$ python -q
>>> import numpy as np
>>> import numpy.linalg as la
>>> np.set_printoptions(suppress=True, linewidth=100)
>>> rnd = lambda a: np.round(a, 1) + 0
>>> K = np.load("test19.npy")
>>> print(K)
[[ 3.2  2.7  3.7  1.9 -0.7  3.   0.   1.3]
 [ 2.7  2.8  3.6  2.   0.1  3.2 -0.2  1.1]
 [ 3.1  1.5  2.5  2.1  0.2  2.7  0.4  1.3]
 [ 2.8  1.5  2.9  1.7 -0.1  2.8  0.   1.4]
 [ 3.1  1.6  3.2  1.9  0.2  2.8 -0.4  0.6]
 [ 2.6  2.   3.4  2.  -0.5  3.2  0.3  0.7]
 [ 2.6  2.7  2.9  1.7  0.3  2.8 -0.4  0.7]
 [ 2.7  2.1  2.6  2.3 -0.3  3.   0.5  0.9]
 [ 3.1  1.8  3.2  2.1 -0.3  2.8  0.3  1.2]
 [ 3.   2.2  3.1  1.6 -0.5  2.5 -0.2  1. ]
 [ 3.6  1.4  2.7  1.7 -0.1  3.2  0.3  0.9]
 [ 2.9  1.8  3.2  1.9 -0.4  2.9 -0.1  1.5]
 [ 2.8  2.   3.   2.4  0.2  2.9  0.4  1.4]
 [ 3.3  2.2  2.9  2.1 -0.1  3.7  0.   1.6]
 [ 3.6  1.4  3.   1.7 -0.1  3.  -0.3  1.2]
 [ 3.4  2.7  2.8  2.   0.1  2.2  0.3  0.9]
 [ 2.7  2.2  2.5  1.9 -0.3  3.2 -0.2  0.4]
 [ 2.5  2.3  3.5  1.8 -0.2  3.   0.3  1. ]
 [-0.1 -0.2  3.1  1.8  3.   0.4  0.8  1.2]
 [-0.2 -0.2  2.9  1.8  3.  -0.4  0.6  1.7]
 [-0.2 -0.6  2.9  1.6  2.9  0.5  1.   0.6]
 [-0.2  0.3  3.7  1.9  2.9 -0.1  1.1  1. ]
 [-0.4  0.5  3.5  2.2  3.2  0.1  1.7  0.6]
 [ 0.2  0.4  2.8  2.4  3.3 -0.4  0.6  0.8]
 [-0.4  0.   3.   2.9  3.3 -0.1  0.9  0.9]
 [-0.2 -0.1  3.1  2.1  2.9 -0.3  1.2  0.8]
 [-0.2  0.   2.7  2.   3.1  0.1  1.7  0.8]
 [ 0.   0.   2.9  1.9  3.4 -0.1  1.1  1.1]
 [ 0.7 -0.1  3.4  1.5  2.9 -0.2  1.1  0.7]
 [-0.6  0.4  3.4  2.1  2.7 -0.3  1.7  1.2]
 [ 0.6  0.6  2.7  2.4  3.2  0.2  0.8  0.8]
 [ 0.2 -0.1  2.9  2.2  3.   0.2  1.1  1.1]
 [ 0.1  0.   3.3  1.9  2.8  0.5  1.2  1.1]
 [-0.4  0.5  2.3  1.8  2.9  0.   1.   0.8]
 [ 0.  -0.4  2.9  1.9  3.1 -0.7  1.8  1.3]
 [ 0.4 -0.1  3.2  2.3  2.9  0.   0.6  0.7]]
>>> O, vecs = la.qr(K[:, :4])[0], la.qr(K[:, 4:])[0]
>>> sv = la.svd(O.T @ vecs, compute_uv=False)
>>> print(rnd(sv))
[1.  1.  0.2 0.1]
>>> print(rnd(la.norm(O @ O.T - vecs @ vecs.T, 2)))
1.0
>>> rng = np.random.default_rng(123)
>>> Y = K + rng.integers(-2, 3, (36, 2)) @ rng.integers(-2, 3, (2, 8))
>>> print(rnd(Y))
[[ 3.2 -1.3  2.7 -2.1 -2.7  4.   1.   2.3]
 [ 2.7  6.8  5.6  2.  -3.9  5.2 -2.2 -0.9]
 [ 3.1  5.5  3.5  6.1  2.2  1.7 -0.6  0.3]
 [ 2.8  4.5  4.9 -0.3 -6.1  5.8 -2.  -0.6]
 [ 3.1  4.6  5.2 -0.1 -5.8  5.8 -2.4 -1.4]
 [ 2.6 -3.   1.4  0.   1.5  2.2  2.3  2.7]
 [ 2.6 -1.3  0.9  1.7  4.3  0.8  1.6  2.7]
 [ 2.7  4.1  3.6  2.3 -2.3  4.  -0.5 -0.1]
 [ 3.1 -1.2  1.2  4.1  5.7 -0.2  2.3  3.2]
 [ 3.   0.2  1.1  5.6  7.5 -1.5  1.8  3. ]
 [ 3.6 -0.6  2.7 -2.3 -4.1  5.2  0.3  0.9]
 [ 2.9  2.8  4.2 -0.1 -4.4  4.9 -1.1  0.5]
 [ 2.8 -3.   1.   0.4  2.2  1.9  2.4  3.4]
 [ 3.3  5.2  3.9  4.1 -0.1  3.7 -1.   0.6]
 [ 3.6 -0.6  2.   1.7  1.9  2.   0.7  2.2]
 [ 3.4 -1.3  1.8 -2.  -1.9  3.2  1.3  1.9]
 [ 2.7 -1.8  0.5  1.9  3.7  1.2  1.8  2.4]
 [ 2.5  5.3  4.5  3.8 -0.2  3.  -0.7  0. ]
 [-0.1 -0.2  2.1  5.8  9.  -2.6  1.8  2.2]
 [-0.2 -1.2  2.9 -0.2  1.   0.6  0.6  1.7]
 [-0.2  2.4  3.9  3.6  2.9  0.5  0.  -0.4]
 [-0.2  3.3  5.7 -0.1 -3.1  2.9 -0.9 -1. ]
 [-0.4 -1.5  3.5 -1.8 -0.8  2.1  1.7  0.6]
 [ 0.2 -1.6  2.8 -1.6 -0.7  1.6  0.6  0.8]
 [-0.4  4.   5.   2.9 -0.7  1.9 -1.1 -1.1]
 [-0.2  2.9  5.1  0.1 -3.1  2.7 -0.8 -1.2]
 [-0.2 -2.   2.7 -2.  -0.9  2.1  1.7  0.8]
 [ 0.  -4.   1.9 -2.1  1.4  0.9  2.1  2.1]
 [ 0.7 -5.1  1.4 -0.5  4.9 -1.2  3.1  2.7]
 [-0.6 -3.6  2.4 -1.9  0.7  0.7  2.7  2.2]
 [ 0.6 -3.4  0.7  2.4  7.2 -1.8  2.8  2.8]
 [ 0.2 -3.1  0.9  4.2  9.  -2.8  3.1  3.1]
 [ 0.1  2.   4.3  1.9  0.8  1.5  0.2  0.1]
 [-0.4 -5.5  0.3 -2.2  2.9  0.   3.   2.8]
 [ 0.  -3.4  1.9 -0.1  3.1 -0.7  2.8  2.3]
 [ 0.4  1.9  4.2  2.3  0.9  1.  -0.4 -0.3]]
>>> print(rnd(la.svd(Y - K, compute_uv=False)))
[31.6 23.5  0.   0.   0.   0.   0.   0. ]
>>> print(la.matrix_rank(Y - K, tol=1e-8))
2
>>> print(np.abs(Y - K).sum(axis=1))
[14. 16. 14. 20. 20. 16. 16.  8. 20. 24. 12. 12. 16.  8.  8. 14. 16.  8. 16.  6.  8. 20. 12. 12.
 16. 20. 12. 14. 16. 14. 16. 20.  8. 16.  8.  8.]
